>>> import numpy as np
>>> np.set_printoptions(precision=2, suppress=True, linewidth=200)
>>> mat = np.loadtxt("arr.csv", delimiter=",")
>>> mat
array([[-3.77,  1.66,  0.54, -2.09, -2.43, -3.98, -7.03, -2.68],
       [ 1.89,  3.08,  4.75,  2.08, -0.51,  6.77, -3.65,  0.79],
       [-1.83, -4.73,  4.1 , -2.55,  3.28, -1.27,  1.1 , -6.11],
       [-1.92,  1.85, -1.96,  4.52,  2.58, -1.49, -7.48,  1.96],
       [-2.2 , -0.29,  7.55,  2.02, -1.69,  4.92,  0.43,  2.59],
       [-2.45, -4.44,  1.61, -6.36, -1.26,  4.45,  3.14, -0.09],
       [-1.44, -6.07, -0.18, -3.65, -5.68, -2.49, -2.99, -0.48],
       [-5.39,  2.82, -2.17,  4.68,  3.05,  2.66, -2.77, -3.52],
       [-3.44,  0.97, -0.11, -2.62,  3.24, -6.59, -4.49,  2.5 ],
       [-3.75,  5.34, -2.5 , -3.76,  0.69,  4.54, -2.79,  2.85],
       [-3.89, -4.85, -2.72, -2.93,  2.48, -4.18, -4.29,  1.82],
       [-2.81,  0.53,  3.29,  3.91,  5.18,  1.17,  0.65, -6.09],
       [ 1.45, -3.05, -2.67,  0.56, -6.34, -1.7 ,  6.11, -0.83],
       [ 4.34, -0.57, -2.65, -0.98, -4.18,  5.16, -5.22, -1.18],
       [ 3.89,  6.53,  0.56,  4.66, -0.42,  4.28,  1.21,  0.42],
       [-0.68, -0.19, -4.79,  2.77, -2.12,  3.63, -3.02,  6.5 ],
       [-0.69,  6.16, -0.16,  0.75,  5.13,  2.14,  3.82, -3.94],
       [-5.37,  1.59,  3.22, -1.84, -2.51, -0.18,  5.25, -4.58],
       [ 3.24,  0.6 ,  3.76, -1.35, -3.09, -1.59,  2.51, -7.4 ],
       [ 2.52,  5.75,  0.2 , -2.37, -3.95,  4.1 , -1.89,  4.36]])
>>> lab = mat[:, 5] > np.median(mat[:, 5])
>>> u = mat[lab].mean(axis=0) - mat[~lab].mean(axis=0)
>>> lab.astype(int)
array([0, 1, 0, 0, 1, 1, 0, 1, 0, 1, 0, 0, 0, 1, 1, 1, 1, 0, 0, 1])
>>> (((mat - mat.mean(axis=0)) @ u > 0) == lab).mean()
np.float64(0.9)
>>> proj = mat @ np.linalg.solve(mat.T @ mat, mat.T)
>>> np.allclose(proj @ proj, proj)
True
>>> np.round(np.linalg.eigvalsh(proj), 2) + 0
array([0., 0., 0., 0., 0., 0., 0., 0., 0., 0., 0., 0., 1., 1., 1., 1., 1., 1., 1., 1.])
>>> Z = mat[[8, 5]].astype(float)
>>> for _ in range(3):
...     lab = np.linalg.norm(mat[:, None] - Z, axis=-1).argmin(axis=1)
...     Z = np.array([mat[lab == j].mean(axis=0) for j in range(2)])
... 
>>> lab
array([0, 1, 1, 0, 1, 1, 1, 0, 0, 0, 0, 1, 1, 1, 1, 0, 1, 1, 1, 1])
>>> np.bincount(lab)
array([ 7, 13])
>>> Z[1] - Z[0]
array([ 3.3 , -0.69,  3.76, -0.48, -2.3 ,  2.75,  5.36, -3.08])
